$ python3 -q
>>> import numpy as np
>>> np.set_printoptions(suppress=True, linewidth=120)
>>> K = np.load("layer14.npy")
>>> print(K)
[[-5.  0.  0.]
 [ 0. -1.  3.]
 [ 0.  2. -3.]]
>>> x = np.array([3, -4, 1])
>>> rhs = K @ x
>>> beta, lr = np.zeros(3), 1 / np.linalg.norm(K, 2) ** 2
>>> for i in range(4):
...     beta -= lr * K.T @ (K @ beta - rhs)
...     if i % 1 == 0: print(i, round(np.linalg.norm(K @ beta - rhs), 2))
... 
0 2.29
1 1.9
2 1.87
3 1.84
>>> print(round(float(np.linalg.cond(K)), 2))
7.92
>>> print(beta.round(2))
[ 3.   -1.41  2.33]
>>> q, Rm = np.linalg.qr(K)
>>> print(np.round(q.T @ q, 2) + 0)
[[1. 0. 0.]
 [0. 1. 0.]
 [0. 0. 1.]]
>>> print(round(np.trace(q @ q.T), 2))
3.0
>>> q = K.astype(float).copy()
>>> for j in range(3):
...     q[:, j] -= q[:, :j] @ (q[:, :j].T @ q[:, j])
...     q[:, j] /= np.linalg.norm(q[:, j])
... 
>>> print(np.round(q.T @ K, 2) + 0)
[[ 5.    0.    0.  ]
 [ 0.    2.24 -4.02]
 [ 0.    0.    1.34]]
>>> print(np.round(q.T @ q, 2) + 0)
[[1. 0. 0.]
 [0. 1. 0.]
 [0. 0. 1.]]
>>> print(round(np.linalg.det(K), 2))
15.0
>>> print((K != 0).astype(int))
[[1 0 0]
 [0 1 1]
 [0 1 1]]
>>> print(round(float(np.linalg.det(K[::-1])), 2))
-15.0
>>> print(np.round(np.poly(K), 2))
[  1.   9.  17. -15.]
>>> print(round(np.linalg.eigvals(K).sum().real, 2))
-9.0
>>> print(np.round(np.linalg.det(2 * K), 2), np.round(np.linalg.det(K), 2))
120.0 15.0
>>> arr = np.array([[-2.0, 1.0, 1.0, 1.0],
...     [1.0, -2.0, 1.0, 1.0],
...     [1.0, 1.0, -2.0, 1.0],
...     [1.0, 1.0, 1.0, -2.0]])
>>> # symmetric
>>> print(np.allclose(arr, arr.T))
True
>>> print(arr @ arr)
[[ 7. -2. -2. -2.]
 [-2.  7. -2. -2.]
 [-2. -2.  7. -2.]
 [-2. -2. -2.  7.]]
>>> print(np.round(np.linalg.matrix_power(arr, 4), 2))
[[ 61. -20. -20. -20.]
 [-20.  61. -20. -20.]
 [-20. -20.  61. -20.]
 [-20. -20. -20.  61.]]
>>> print(np.round(np.sort(np.abs(np.linalg.eigvals(arr))), 2))
[1. 3. 3. 3.]
>>> print(np.round(np.abs(np.linalg.eigvals(arr)).max(), 2))
3.0
>>> M2 = K[0, 0] * K[1:] - np.outer(K[1:, 0], K[0])
>>> print(M2)
[[  0.   5. -15.]
 [  0. -10.  15.]]
>>> print(K[:, 0] / K[0, 0])
[ 1. -0. -0.]
>>> print(np.flatnonzero(~M2.round(6).any(axis=1)))
[]
>>> print([round(float(np.linalg.det(arr[:i, :i])), 2) + 0 for i in range(1, 5)])
[-2.0, 3.0, 0.0, -27.0]
>>> rng = np.random.default_rng(71908)
>>> labels = rng.permutation(4)
>>> print(labels)
[1 3 2 0]
>>> M2 = arr[labels][:, labels]
>>> print(np.diag(M2))
[-2. -2. -2. -2.]
>>> print(np.round(np.sort(np.abs(np.linalg.eigvals(M2))), 2))
[1. 3. 3. 3.]
>>> print(M2)
[[-2.  1.  1.  1.]
 [ 1. -2.  1.  1.]
 [ 1.  1. -2.  1.]
 [ 1.  1.  1. -2.]]
>>> print(np.trace(M2))
-8.0
>>> print(np.round(np.linalg.det(M2), 2), np.round(np.linalg.det(arr[labels]), 2))
-27.0 -27.0
>>> M2 = np.linalg.inv(arr)
>>> print(round(np.linalg.cond(arr), 2))
3.0
>>> print(np.round(arr @ M2, 2) + 0)
[[1. 0. 0. 0.]
 [0. 1. 0. 0.]
 [0. 0. 1. 0.]
 [0. 0. 0. 1.]]
>>> print((np.abs(M2) > 1e-9).astype(int))
[[0 1 1 1]
 [1 0 1 1]
 [1 1 0 1]
 [1 1 1 0]]
>>> print(np.round(np.linalg.det(arr) * M2, 2) + 0)
[[ 0. -9. -9. -9.]
 [-9.  0. -9. -9.]
 [-9. -9.  0. -9.]
 [-9. -9. -9.  0.]]
>>> J = np.loadtxt("out16.csv", delimiter=",")
>>> print(J)
[[2. 2.]
 [3. 2.]
 [3. 2.]]
>>> # rows 1 and 2 are equal
>>> theta = np.radians(36)
>>> Rm = np.eye(2)
>>> Rm[1, 1] = Rm[0, 0] = np.cos(theta)
>>> Rm[1, 0], Rm[0, 1] = -np.sin(theta), np.sin(theta)
>>> print(Rm.round(2))
[[ 0.81  0.59]
 [-0.59  0.81]]
>>> M2 = J @ Rm.T
>>> print(M2.round(2))
[[ 2.79  0.44]
 [ 3.6  -0.15]
 [ 3.6  -0.15]]
>>> print(np.round(np.abs(M2 - J).max(axis=0), 2))
[0.79 2.15]
>>> print(round(float(np.linalg.det(Rm)), 2), round(float(np.trace(Rm)), 2))
1.0 1.62
>>> W0 = np.array([[1.0, 0.0], [0.33, 0.67]])
>>> q, Rm = np.linalg.qr(W0)
>>> print(np.allclose(Rm.T @ Rm, W0.T @ W0))
True
>>> print(np.round(q.T @ q, 2) + 0)
[[1. 0.]
 [0. 1.]]
>>> print(round(float(abs(Rm[0, 0])), 2), round(np.linalg.norm(W0[:, 0]), 2))
1.05 1.05
>>> print(np.round(q @ Rm, 2) + 0)
[[1.   0.  ]
 [0.33 0.67]]
>>> labels = rng.permutation(2)
>>> print(labels)
[0 1]
>>> M2 = W0[labels][:, labels]
>>> print(M2)
[[1.   0.  ]
 [0.33 0.67]]
>>> print(np.trace(M2))
1.67
>>> print(W0.sum(axis=1))
[1. 1.]
>>> print(np.round(np.linalg.matrix_power(W0, 2), 2))
[[1.   0.  ]
 [0.55 0.45]]
>>> print(np.round(np.linalg.matrix_power(W0, 100), 2) + 0)
[[1. 0.]
 [1. 0.]]
>>> pr = np.eye(2)[0]
>>> for _ in range(3):
...     pr = pr @ W0
...     print(pr.round(2))
... 
[1. 0.]
[1. 0.]
[1. 0.]
>>> P = np.triu(np.array([[2, 1], [1, -3]]), 1) + np.eye(2)
>>> M2 = P @ W0 @ np.linalg.inv(P)
>>> print(round(float(np.linalg.det(M2)), 2))
0.67
>>> print(round(float(np.trace(M2)), 2), np.trace(W0))
1.67 1.67
>>> x = np.array([4, 3])
>>> rhs = W0 @ x
>>> beta, lr = np.zeros(2), 1 / np.linalg.norm(W0, 2) ** 2
>>> for i in range(50):
...     beta -= lr * W0.T @ (W0 @ beta - rhs)
...     if i % 10 == 0: print(i, round(np.linalg.norm(W0 @ beta - rhs), 2))
... 
0 0.71
10 0.01
20 0.0
30 0.0
40 0.0
>>> print(beta.round(2))
[4. 3.]
>>> E = np.loadtxt("data.csv", delimiter=",")
>>> print(E)
[[ 1. -1.]
 [ 1.  0.]
 [ 1.  1.]]
>>> P = E @ np.linalg.solve(E.T @ E, E.T)
>>> print(np.allclose(P @ P, P))
True
>>> print(np.round((np.eye(3) - P) @ E, 2) + 0)
[[0. 0.]
 [0. 0.]
 [0. 0.]]
>>> print(np.round(np.diag(P), 2))
[0.83 0.33 0.83]
>>> mat = np.load("run16.npy")
>>> print(mat)
[[0 0 0]
 [0 0 1]
 [0 0 0]
 [0 0 0]]
>>> # rows 0 and 2 are equal
>>> W1 = np.array([[1, -2], [1, -1], [3, -3]])
>>> beta = np.array([1, -2])
>>> H = np.maximum(mat @ W1 + beta, 0)
>>> print((H > 0).astype(int))
[[1 0]
 [1 0]
 [1 0]
 [1 0]]
>>> print(H)
[[1 0]
 [4 0]
 [1 0]
 [1 0]]
>>> C = np.array([[-3, -1, 3], [-2, 2, 0]])
>>> print((H @ C).round(6).argmax(axis=1))
[2 2 2 2]
>>> F = np.load("case19.npy")
>>> print(F)
[[0 2 0 0]
 [2 0 2 0]
 [0 2 0 2]
 [0 0 2 0]]
>>> w, V = np.linalg.eigh(F)
>>> x = np.array([2, 2, 2, 2])
>>> print(np.round(np.linalg.eigvalsh(F[1:, 1:]), 2) + 0)
[-2.83  0.    2.83]
>>> print((np.sign(V[:, -1].round(6)) == np.sign(V[0, -1].round(6))).astype(int))
[1 1 1 1]
>>> print(np.round(V * np.abs(w) @ V.T, 2) + 0)
[[1.79 0.   0.89 0.  ]
 [0.   2.68 0.   0.89]
 [0.89 0.   2.68 0.  ]
 [0.   0.89 0.   1.79]]
>>> M2 = F / np.linalg.norm(F, axis=1, keepdims=True)
>>> cov = M2 @ M2.T
>>> print(cov[2].round(2))
[0.71 0.   1.   0.  ]
>>> print(np.degrees(np.arccos(np.clip(cov[2, 1], -1, 1))))
90.0
>>> print(cov.round(2))
[[1.   0.   0.71 0.  ]
 [0.   1.   0.   0.71]
 [0.71 0.   1.   0.  ]
 [0.   0.71 0.   1.  ]]
>>> print(np.argwhere(np.triu(np.abs(cov) > 0.95, 1)))
[]
>>> print([round(float(np.linalg.det(F[:i, :i])), 2) + 0 for i in range(1, 5)])
[0.0, -4.0, 0.0, 16.0]
>>> print(round(float(np.linalg.eigvalsh(F).min()), 2))
-3.24
>>> labels = rng.permutation(4)
>>> M2 = F[:, labels] * rng.choice([-1, 1], 4)
>>> print(M2)
[[ 0 -2  0  0]
 [ 2  0 -2  0]
 [ 0 -2  0 -2]
 [ 2  0  0  0]]
>>> left, _, vt = np.linalg.svd(F.T @ M2)
>>> print(labels)
[2 1 0 3]
>>> print(np.round(np.linalg.lstsq(F, M2)[0], 2) + 0)
[[ 0.  0. -1.  0.]
 [ 0. -1.  0.  0.]
 [ 1.  0.  0.  0.]
 [ 0.  0.  0. -1.]]
>>> print(np.round(left @ vt, 2) + 0)
[[ 0.  0. -1.  0.]
 [ 0. -1.  0.  0.]
 [ 1.  0.  0.  0.]
 [ 0.  0.  0. -1.]]
>>> X = np.load("test9.npy")
>>> print(X)
[[ 4  4  4  4]
 [ 4  8  8  8]
 [ 4  8 12 12]
 [ 4  8 12 16]]
>>> # symmetric
>>> M2 = np.c_[E[:, :1] @ np.array([[-2]]), np.array([0, 0, 2])]
>>> print(M2)
[[-2.  0.]
 [-2.  0.]
 [-2.  2.]]
>>> print(np.round(np.linalg.norm(np.linalg.qr(E)[0].T @ M2, axis=0) ** 2 / ((M2 ** 2).sum(axis=0) + 1e-12), 2))
[1.   0.83]
>>> print(np.linalg.matrix_rank(np.c_[E, M2]))
3
>>> print(np.round(np.linalg.lstsq(E, M2[:, 0])[0], 2) + 0)
[-2.  0.]
>>> M2 = X + rng.integers(-2, 3, (4, 1)) @ rng.integers(-2, 3, (1, 4))
>>> print(M2)
[[ 2  6  4  8]
 [ 2 10  8 12]
 [ 6  6 12  8]
 [ 5  7 12 14]]
>>> print(M2 - X)
[[-2  2  0  4]
 [-2  2  0  4]
 [ 2 -2  0 -4]
 [ 1 -1  0 -2]]
>>> print(np.linalg.matrix_rank(M2 - X, tol=1e-8))
1
>>> cov = X.T @ X
>>> print(np.allclose(cov, cov.T))
True
>>> print(np.round(np.linalg.eigvalsh(cov)[::-1], 2))
[1099.81   16.      2.9     1.28]
>>> print(np.trace(cov), (X ** 2).sum())
1120 1120
>>> print(np.linalg.matrix_rank(cov))
4
>>> theta = np.radians(180)
>>> Rm = np.eye(4)
>>> Rm[2, 2] = Rm[3, 3] = np.cos(theta)
>>> Rm[2, 3], Rm[3, 2] = -np.sin(theta), np.sin(theta)
>>> print(Rm.round(2) + 0)
[[ 1.  0.  0.  0.]
 [ 0.  1.  0.  0.]
 [ 0.  0. -1.  0.]
 [ 0.  0.  0. -1.]]
>>> M2 = X @ Rm.T
>>> print(np.abs(M2 - X).max(axis=0))
[ 0.  0. 24. 32.]
